>>> import numpy as np
>>> from numpy import linalg as LA
>>> np.set_printoptions(precision=2, suppress=True, linewidth=160, sign=" ")
>>> W0 = np.loadtxt("arr.csv", delimiter=",")
>>> W0
array([[ 9.,  4.,  6.,  9.,  2.,  4.,  0.,  4.,  4.,  4.,  4.],
       [ 8.,  4.,  6.,  0.,  3.,  8.,  2.,  0.,  0.,  1.,  6.],
       [ 6.,  2.,  5.,  9.,  3.,  9.,  4.,  3.,  7.,  1.,  2.],
       [ 2.,  4.,  4.,  6.,  9.,  8.,  8.,  5.,  7.,  7.,  4.],
       [ 0.,  2.,  0.,  1.,  3.,  9.,  4.,  9.,  0.,  2.,  5.],
       [ 8.,  4.,  9.,  0.,  4.,  7.,  3.,  8.,  0.,  4.,  8.],
       [ 8.,  0.,  6.,  0.,  2.,  7.,  9.,  4.,  1.,  9.,  3.],
       [ 2.,  6.,  6.,  6.,  7.,  0.,  3.,  4.,  8.,  5.,  5.],
       [ 1.,  8.,  1.,  7.,  8.,  5.,  5.,  1.,  8.,  4.,  3.],
       [ 8.,  4.,  0.,  8.,  9.,  1.,  5.,  3.,  8.,  4.,  7.],
       [ 6.,  9.,  9.,  8.,  9.,  4.,  5.,  3.,  6.,  5.,  2.],
       [ 6.,  5.,  6.,  1.,  7.,  9.,  1.,  0.,  7.,  2.,  8.],
       [ 2.,  6.,  4.,  9.,  5.,  6.,  6.,  5.,  5.,  4.,  2.]])
>>> other = np.c_[W0[:, :4] @ np.array([[8, 2, 5, -5], [-5, 5, 8, 0], [8, 0, 7, -2], [-4, -4, 0, 8]]), np.array([1, 1, 3, -1, 1, 0, 2, -3, 5, -2, -4, -5, 1])]
>>> other
array([[ 64.,   2., 119.,  15.,   1.],
       [ 92.,  36., 114., -52.,   1.],
       [ 42., -14.,  81.,  32.,   3.],
       [  4.,   0.,  70.,  30.,  -1.],
       [-14.,   6.,  16.,   8.,   1.],
       [116.,  36., 135., -58.,   0.],
       [112.,  16.,  82., -52.,   2.],
       [ 10.,  10., 100.,  26.,  -3.],
       [-52.,  14.,  76.,  49.,   5.],
       [ 12.,   4.,  72.,  24.,  -2.],
       [ 43.,  25., 165.,  16.,  -4.],
       [ 67.,  33., 112., -34.,  -5.],
       [-18.,  -2.,  86.,  54.,   1.]])
>>> LA.norm(LA.qr(W0)[0].T @ other, axis=0) ** 2 / ((other ** 2).sum(axis=0) + 1e-12)
array([ 1.  ,  1.  ,  1.  ,  1.  ,  0.74])
>>> np.round(LA.lstsq(W0, other[:, 0])[0], 2) + 0
array([ 8., -5.,  8., -4.,  0.,  0.,  0.,  0.,  0.,  0.,  0.])
>>> r0 = np.array([1, 2])
>>> np.correlate(other[12], other[10], "full")
array([   72.,  -280., -3346.,   380., 14226., 10990.,  5213.,  2347.,    43.])
>>> np.convolve(other[12], r0)
array([-18., -38.,  82., 226., 109.,   2.])
>>> def softmax(z):
...     e = np.exp(z - z.max(axis=-1, keepdims=True))
...     return e / e.sum(axis=-1, keepdims=True)
... 
>>> np.round(softmax(W0[5]), 2) + 0
array([ 0.16,  0.  ,  0.44,  0.  ,  0.  ,  0.06,  0.  ,  0.16,  0.  ,  0.  ,  0.16])
>>> np.round(softmax(10 * W0[5]), 2) + 0
array([ 0.,  0.,  1.,  0.,  0.,  0.,  0.,  0.,  0.,  0.,  0.])
>>> softmax(W0).sum(axis=1)
array([ 1.,  1.,  1.,  1.,  1.,  1.,  1.,  1.,  1.,  1.,  1.,  1.,  1.])
>>> np.round(softmax(W0[5] + 5), 2) + 0
array([ 0.16,  0.  ,  0.44,  0.  ,  0.  ,  0.06,  0.  ,  0.16,  0.  ,  0.  ,  0.16])
>>> S = W0 @ W0.T / np.sqrt(11)
>>> softmax(S).round(6).argmax(axis=1)
array([ 10,   5,   2,   3,   3,   5,   6,  10,  10,   9,  10,  11,  10])
>>> np.round(softmax(S)[5] @ W0, 2) + 0
array([ 8.,  4.,  9.,  0.,  4.,  7.,  3.,  8.,  0.,  4.,  8.])
>>> F = np.loadtxt("w.csv", delimiter=",")
>>> F
array([[ 2., -4.,  0.,  1., -1., -5.],
       [-1., -5.,  3.,  4., -2., -2.],
       [-3., -2.,  0., -3.,  0.,  2.],
       [-1., -5.,  3.,  4., -2., -2.],
       [-3., -2.,  0., -3.,  0.,  2.],
       [-5., -4.,  3.,  1., -2.,  4.],
       [-6., -5.,  0., -2., -1.,  2.],
       [-1.,  2., -1.,  3.,  0., -3.],
       [ 0.,  0.,  0.,  0.,  0.,  0.],
       [-3.,  0.,  2.,  7., -2., -1.],
       [-2., -1.,  3.,  0., -1.,  4.],
       [ 3., -1.,  6.,  6., -2.,  0.],
       [-2., -2.,  3.,  4., -2.,  2.],
       [-3., -3.,  0.,  1., -1.,  0.],
       [-2., -2.,  3.,  4., -2.,  2.],
       [ 0.,  0.,  0.,  0.,  0.,  0.],
       [-2., -1.,  3.,  0., -1.,  4.],
       [ 1.,  1.,  3.,  3., -1.,  2.],
       [-3., -4., -3., -5.,  0., -1.],
       [-1., -5.,  3.,  4., -2., -2.],
       [ 0.,  0.,  0.,  0.,  0.,  0.],
       [-1., -4.,  3.,  0., -1.,  0.],
       [-3., -4., -3., -5.,  0., -1.],
       [-1., -5.,  3.,  4., -2., -2.],
       [-3., -3.,  0.,  1., -1.,  0.],
       [-3., -3.,  0.,  1., -1.,  0.],
       [-6., -5.,  0., -2., -1.,  2.],
       [ 2.,  1.,  5.,  9., -2., -3.],
       [ 2., -4.,  0.,  1., -1., -5.],
       [-3., -3.,  0.,  1., -1.,  0.],
       [-2., -3.,  0., -2., -1.,  1.],
       [ 0.,  0.,  0.,  0.,  0.,  0.],
       [-2., -4., -1.,  1., -1., -6.],
       [ 0., -2., -3., -2.,  0., -3.],
       [ 2., -2.,  3.,  3., -1., -2.],
       [-2., -5., -1.,  5., -2., -8.],
       [ 0., -2., -3., -2.,  0., -3.],
       [-1.,  2., -1.,  3.,  0., -3.],
       [-3.,  1.,  2.,  3., -1.,  1.],
       [-3., -3.,  0.,  1., -1.,  0.],
       [-4., -1., -1.,  4., -1., -3.],
       [ 2., -2.,  3.,  3., -1., -2.],
       [-3., -3.,  0.,  1., -1.,  0.],
       [ 1.,  1.,  3.,  3., -1.,  2.],
       [-1., -5.,  3.,  4., -2., -2.],
       [ 3., -1.,  6.,  6., -2.,  0.],
       [-5., -4.,  3.,  1., -2.,  4.],
       [ 0.,  0.,  0.,  0.,  0.,  0.],
       [-1., -5.,  3.,  4., -2., -2.],
       [-1., -7.,  0.,  2., -2., -5.],
       [ 0.,  0.,  0.,  0.,  0.,  0.]])
>>> G = np.cov(F, rowvar=False)
>>> round(float(np.corrcoef(F[:, 3], F[:, 1])[0, 1]), 2)
0.17
>>> np.argsort(-F.std(axis=0).round(6), kind="stable")
array([ 3,  5,  1,  2,  0,  4])
>>> np.corrcoef(F.T)
array([[ 1.  ,  0.34,  0.33,  0.39,  0.02, -0.37],
       [ 0.34,  1.  ,  0.06,  0.17,  0.45,  0.23],
       [ 0.33,  0.06,  1.  ,  0.69, -0.71,  0.32],
       [ 0.39,  0.17,  0.69,  1.  , -0.71, -0.27],
       [ 0.02,  0.45, -0.71, -0.71,  1.  ,  0.06],
       [-0.37,  0.23,  0.32, -0.27,  0.06,  1.  ]])
>>> G.shape
(6, 6)
>>> d = LA.norm(F[:, None] - F[None], axis=-1)
>>> np.flatnonzero(d[25] < d.mean() / 2)
array([ 13,  24,  25,  29,  30,  39,  42])
>>> np.unravel_index(d.round(6).argmax(), d.shape)
(np.int64(18), np.int64(27))
>>> d[:5, :5]
array([[ 0.  ,  6.16,  9.75,  6.16,  9.75],
       [ 6.16,  0.  ,  9.54,  0.  ,  9.54],
       [ 9.75,  9.54,  0.  ,  9.54,  0.  ],
       [ 6.16,  0.  ,  9.54,  0.  ,  9.54],
       [ 9.75,  9.54,  0.  ,  9.54,  0.  ]])
>>> d.shape
(51, 51)
>>> J = np.load("a.npy")
>>> J
array([[ 0,  2,  0,  0,  0],
       [ 0,  0,  1,  0,  0],
       [ 0,  0,  0,  2,  0],
       [ 0,  0,  0,  0,  0],
       [ 0,  0,  0,  0,  0]])
>>> rank = LA.matrix_rank(J)
>>> rank
np.int64(3)
>>> N = LA.svd(J)[2][rank:].T
>>> [int(LA.matrix_rank(J[:, :j + 1])) for j in range(5)]
[0, 1, 2, 3, 3]
>>> N @ N.T
array([[ 1.,  0.,  0.,  0.,  0.],
       [ 0.,  0.,  0.,  0.,  0.],
       [ 0.,  0.,  0.,  0.,  0.],
       [ 0.,  0.,  0.,  0.,  0.],
       [ 0.,  0.,  0.,  0.,  1.]])
>>> T = np.stack([J, 3 * J, J[::-1]])
>>> T.sum(axis=0)
array([[  0,   8,   0,   0,   0],
       [  0,   0,   4,   0,   0],
       [  0,   0,   0,  10,   0],
       [  0,   0,   1,   0,   0],
       [  0,   2,   0,   0,   0]])
>>> np.einsum("bij,cij->bc", T, T)
array([[  9,  27,   4],
       [ 27,  81,  12],
       [  4,  12,   9]])
>>> J @ J
array([[ 0,  0,  2,  0,  0],
       [ 0,  0,  0,  2,  0],
       [ 0,  0,  0,  0,  0],
       [ 0,  0,  0,  0,  0],
       [ 0,  0,  0,  0,  0]])
>>> np.sort(LA.eigvals(J))
array([ 0.,  0.,  0.,  0.,  0.])
>>> K = np.load("mat.npy")
>>> K
array([[ 1,  0,  0,  3,  0,  2,  0,  0,  0,  0],
       [ 0,  2,  0,  0,  3,  0,  0,  0,  0,  3],
       [ 0,  1,  1,  0,  3,  0,  0,  0,  0,  0],
       [ 3,  0,  0,  1,  0,  1,  0,  0,  0,  0],
       [ 0,  2,  2,  0,  2,  0,  0,  0,  0,  3],
       [ 3,  0,  0,  2,  0,  1,  3,  0,  0,  0],
       [ 1,  0,  0,  2,  0,  2,  3,  0,  0,  0],
       [ 0,  0,  0,  0,  0,  0,  0,  1,  0,  0],
       [ 0,  0,  0,  0,  0,  0,  0,  0,  3,  0],
       [ 0,  2,  3,  0,  3,  0,  0,  0,  0,  0]])
>>> Q, r_ = LA.qr(K)
>>> np.abs(np.diag(r_))
array([ 4.47,  3.61,  2.17,  2.86,  1.8 ,  0.78,  3.  ,  1.  ,  3.  ,  1.07])
>>> np.round(Q.T @ Q, 2) + 0
array([[ 1.,  0.,  0.,  0.,  0.,  0.,  0.,  0.,  0.,  0.],
       [ 0.,  1.,  0.,  0.,  0.,  0.,  0.,  0.,  0.,  0.],
       [ 0.,  0.,  1.,  0.,  0.,  0.,  0.,  0.,  0.,  0.],
       [ 0.,  0.,  0.,  1.,  0.,  0.,  0.,  0.,  0.,  0.],
       [ 0.,  0.,  0.,  0.,  1.,  0.,  0.,  0.,  0.,  0.],
       [ 0.,  0.,  0.,  0.,  0.,  1.,  0.,  0.,  0.,  0.],
       [ 0.,  0.,  0.,  0.,  0.,  0.,  1.,  0.,  0.,  0.],
       [ 0.,  0.,  0.,  0.,  0.,  0.,  0.,  1.,  0.,  0.],
       [ 0.,  0.,  0.,  0.,  0.,  0.,  0.,  0.,  1.,  0.],
       [ 0.,  0.,  0.,  0.,  0.,  0.,  0.,  0.,  0.,  1.]])
>>> np.allclose(r_.T @ r_, K.T @ K)
True
>>> other = K / LA.norm(K, axis=1, keepdims=True)
>>> G = other @ other.T
>>> G
array([[ 1.  ,  0.  ,  0.  ,  0.64,  0.  ,  0.61,  0.69,  0.  ,  0.  ,  0.  ],
       [ 0.  ,  1.  ,  0.71,  0.  ,  0.88,  0.  ,  0.  ,  0.  ,  0.  ,  0.59],
       [ 0.  ,  0.71,  1.  ,  0.  ,  0.66,  0.  ,  0.  ,  0.  ,  0.  ,  0.9 ],
       [ 0.64,  0.  ,  0.  ,  1.  ,  0.  ,  0.75,  0.5 ,  0.  ,  0.  ,  0.  ],
       [ 0.  ,  0.88,  0.66,  0.  ,  1.  ,  0.  ,  0.  ,  0.  ,  0.  ,  0.74],
       [ 0.61,  0.  ,  0.  ,  0.75,  0.  ,  1.  ,  0.88,  0.  ,  0.  ,  0.  ],
       [ 0.69,  0.  ,  0.  ,  0.5 ,  0.  ,  0.88,  1.  ,  0.  ,  0.  ,  0.  ],
       [ 0.  ,  0.  ,  0.  ,  0.  ,  0.  ,  0.  ,  0.  ,  1.  ,  0.  ,  0.  ],
       [ 0.  ,  0.  ,  0.  ,  0.  ,  0.  ,  0.  ,  0.  ,  0.  ,  1.  ,  0.  ],
       [ 0.  ,  0.59,  0.9 ,  0.  ,  0.74,  0.  ,  0.  ,  0.  ,  0.  ,  1.  ]])
>>> proj = F @ LA.solve(F.T @ F, F.T)
>>> np.round(proj @ F[:, 0], 2) + 0
array([ 2., -1., -3., -1., -3., -5., -6., -1.,  0., -3., -2.,  3., -2., -3., -2.,  0., -2.,  1., -3., -1.,  0., -1., -3., -1., -3., -3., -6.,  2.,  2., -3.,
       -2.,  0., -2.,  0.,  2., -2.,  0., -1., -3., -3., -4.,  2., -3.,  1., -1.,  3., -5.,  0., -1., -1.,  0.])
>>> LA.matrix_rank(np.eye(51) - proj)
np.int64(45)
>>> round(np.trace(proj), 2)
np.float64(6.0)
>>> np.round(LA.eigvalsh(proj), 2) + 0
array([ 0.,  0.,  0.,  0.,  0.,  0.,  0.,  0.,  0.,  0.,  0.,  0.,  0.,  0.,  0.,  0.,  0.,  0.,  0.,  0.,  0.,  0.,  0.,  0.,  0.,  0.,  0.,  0.,  0.,  0.,
        0.,  0.,  0.,  0.,  0.,  0.,  0.,  0.,  0.,  0.,  0.,  0.,  0.,  0.,  0.,  1.,  1.,  1.,  1.,  1.,  1.])
>>> np.allclose(proj @ proj, proj)
True
>>> rng = np.random.default_rng(868)
>>> labels = rng.permutation(10)
>>> other = K[:, labels] * rng.choice([-1, 1], 10)
>>> other
array([[ 0,  0,  0,  0,  2,  0, -1, -3,  0,  0],
       [-3,  0, -3,  2,  0,  0,  0,  0,  0,  0],
       [-3,  0,  0,  1,  0,  0,  0,  0,  0,  1],
       [ 0,  0,  0,  0,  1,  0, -3, -1,  0,  0],
       [-2,  0, -3,  2,  0,  0,  0,  0,  0,  2],
       [ 0,  3,  0,  0,  1,  0, -3, -2,  0,  0],
       [ 0,  3,  0,  0,  2,  0, -1, -2,  0,  0],
       [ 0,  0,  0,  0,  0,  0,  0,  0, -1,  0],
       [ 0,  0,  0,  0,  0, -3,  0,  0,  0,  0],
       [-3,  0,  0,  2,  0,  0,  0,  0,  0,  3]])
>>> Uu, _, vt = LA.svd(K.T @ other)
>>> labels
array([ 4,  6,  9,  1,  5,  8,  0,  3,  7,  2])
>>> np.round(LA.lstsq(K, other)[0], 2) + 0
array([[ 0.,  0.,  0.,  0.,  0.,  0., -1.,  0.,  0.,  0.],
       [ 0.,  0.,  0.,  1.,  0.,  0.,  0.,  0.,  0.,  0.],
       [ 0.,  0.,  0.,  0.,  0.,  0.,  0.,  0.,  0.,  1.],
       [ 0.,  0.,  0.,  0.,  0.,  0.,  0., -1.,  0.,  0.],
       [-1.,  0.,  0.,  0.,  0.,  0.,  0.,  0.,  0.,  0.],
       [ 0.,  0.,  0.,  0.,  1.,  0.,  0.,  0.,  0.,  0.],
       [ 0.,  1.,  0.,  0.,  0.,  0.,  0.,  0.,  0.,  0.],
       [ 0.,  0.,  0.,  0.,  0.,  0.,  0.,  0., -1.,  0.],
       [ 0.,  0.,  0.,  0.,  0., -1.,  0.,  0.,  0.,  0.],
       [ 0.,  0., -1.,  0.,  0.,  0.,  0.,  0.,  0.,  0.]])
